% ipython --no-banner

In [1]: import numpy as np

In [2]: import numpy.linalg as la

In [3]: np.set_printoptions(precision=2, suppress=True, linewidth=120, legacy="1.25")

In [4]: J = np.load("layer15.npy")

In [5]: J
Out[5]: 
array([[ -2.18,  -0.22,   5.76,   1.65,  -3.21,   0.88,  -0.04,  -1.02],
       [  0.38,   0.54,  -6.83,   1.19,   1.2 ,  -0.71,  -0.04,  -0.46],
       [ -0.41,  -0.24,   3.15,  -1.98,   0.07,   1.26,   0.9 ,   0.1 ],
       [  2.65,  -0.35,  -2.29,   3.83,  -0.64,  -0.74,  -1.21,   0.08],
       [ -2.56,  -0.21,  -2.54,  -3.64,   1.87,  -2.93,   0.83,  -0.86],
       [  0.3 ,   0.33,  -4.61,   1.4 ,   0.43,  -0.05,   0.07,  -0.63],
       [ -2.88,   0.23,   3.79,   4.38,  -1.83,   1.68,  -0.37,   0.16],
       [ -0.2 ,   0.39,  -4.08,  -0.9 ,   4.7 ,   0.72,  -0.95,   0.35],
       [ -0.3 ,  -0.17, -13.6 ,   3.17,  -0.44,   1.47,   0.33,   0.44],
       [ -0.28,   0.65,  -2.37,  -5.76,  -1.73,  -0.56,  -0.6 ,   0.9 ],
       [  1.15,   0.12,  -6.86,   7.32,   0.23,  -0.04,   0.29,  -1.1 ],
       [ -1.89,   0.21,  -2.09, -10.28,   0.21,   3.26,  -0.62,  -0.05],
       [ -3.52,  -0.33,   1.23,   7.76,  -1.66,   0.44,  -0.2 ,   0.65],
       [ -2.43,   0.25,   2.2 ,  -0.25,   1.06,   3.02,  -0.31,  -0.59],
       [ -2.46,   0.38,  -5.36,   6.04,   1.63,   0.19,   0.21,   0.32],
       [ -2.65,   0.02,   3.35,  -6.92,   0.38,  -1.3 ,  -1.07,   0.69],
       [ -0.37,  -0.06,  -0.89,  -0.63,  -0.28,   1.24,   0.38,   0.05],
       [  0.71,   0.85,   3.75,   4.09,  -2.66,  -0.11,  -0.25,   0.37],
       [ -2.09,  -0.55,   0.98,  -3.71,  -2.45,  -0.91,  -0.05,  -1.13],
       [ -1.99,  -0.31,   1.52,   2.91,   2.07,  -1.06,  -0.2 ,  -1.56],
       [ -1.66,   0.22,  -9.39,   1.98,  -2.75,   1.06,  -1.17,  -0.12],
       [  0.59,   0.74,  -8.59,   5.11,  -2.17,   1.37,   1.72,   0.56],
       [ -0.28,  -1.16,  -5.37,   4.04,   1.41,  -0.29,   0.76,   0.69]])

In [6]: x0 = np.array([1, 0, 0, 1, 3, 0, 2, 3])

In [7]: rhs = J @ x0

In [8]: np.round(la.solve(J.T @ J, J.T @ rhs), 2) + 0
Out[8]: array([1., 0., 0., 1., 3., 0., 2., 3.])

In [9]: np.round(la.lstsq(J, rhs)[0], 2) + 0
Out[9]: array([1., 0., 0., 1., 3., 0., 2., 3.])

In [10]: rng = np.random.default_rng(82)

In [11]: rhs = rhs + 0.1 * rng.normal(size=23)

In [12]: rhs
Out[12]: 
array([-13.13,   3.81,   0.03,   2.28,  -1.57,   1.16,  -4.42,  12.11,   3.62,  -9.71,   6.42, -13.08,   0.99,  -2.04,
         9.96,  -8.58,  -0.91,  -2.56, -16.72,   1.98, -10.79,   4.21,  11.57])

In [13]: beta, *_ = la.lstsq(J, rhs)

In [14]: np.round(J.T @ (rhs - J @ beta), 2) + 0
Out[14]: array([0., 0., 0., 0., 0., 0., 0., 0.])
